% ipython --no-banner

In [1]: import numpy as np

In [2]: np.set_printoptions(suppress=True, linewidth=200)

In [3]: mat = np.load("m.npy")

In [4]: print(mat)
[[ 3  3  3  3  3]
 [ 3  6  6  6  6]
 [ 3  6  9  9  9]
 [ 3  6  9 12 12]
 [ 3  6  9 12 15]]

In [5]: O, evecs = np.linalg.qr(mat[:, :2])[0], np.linalg.qr(mat[:, 2:])[0]

In [6]: sv = np.linalg.svd(O.T @ evecs, compute_uv=False)

In [7]: print(np.round(np.degrees(np.arccos(sv.clip(0, 1))), 2))
[ 7.82 79.  ]

In [8]: print((sv > 0.9).sum())
1

In [9]: w, evecs = np.linalg.eig(mat)

In [10]: print(np.round(np.sort(np.linalg.eigvals(mat.T)), 2))
[ 0.81  1.06  1.75  4.35 37.03]

In [11]: print(np.round(np.sort(np.linalg.eigvals(np.linalg.inv(mat))), 2))
[0.03 0.23 0.57 0.94 1.23]

In [12]: print(w.round(2))
[37.03  4.35  1.75  1.06  0.81]

In [13]: w, evecs = np.linalg.eigh(mat)

In [14]: vec = np.array([-1, -5, -6, -2, -4])

In [15]: print(vec @ mat @ vec)
2427

In [16]: print(np.round(evecs * np.abs(w) @ evecs.T, 2))
[[ 3.  3.  3.  3.  3.]
 [ 3.  6.  6.  6.  6.]
 [ 3.  6.  9.  9.  9.]
 [ 3.  6.  9. 12. 12.]
 [ 3.  6.  9. 12. 15.]]

In [17]: print(np.abs(mat).sum(axis=1).max(), np.round(np.abs(w).max(), 2))
45 37.03

In [18]: print(np.round(evecs * np.maximum(w, 0) @ evecs.T, 2))
[[ 3.  3.  3.  3.  3.]
 [ 3.  6.  6.  6.  6.]
 [ 3.  6.  9.  9.  9.]
 [ 3.  6.  9. 12. 12.]
 [ 3.  6.  9. 12. 15.]]

In [19]: print((np.sign(evecs[:, -1].round(6)) == np.sign(evecs[0, -1].round(6))).astype(int))
[1 1 1 1 1]
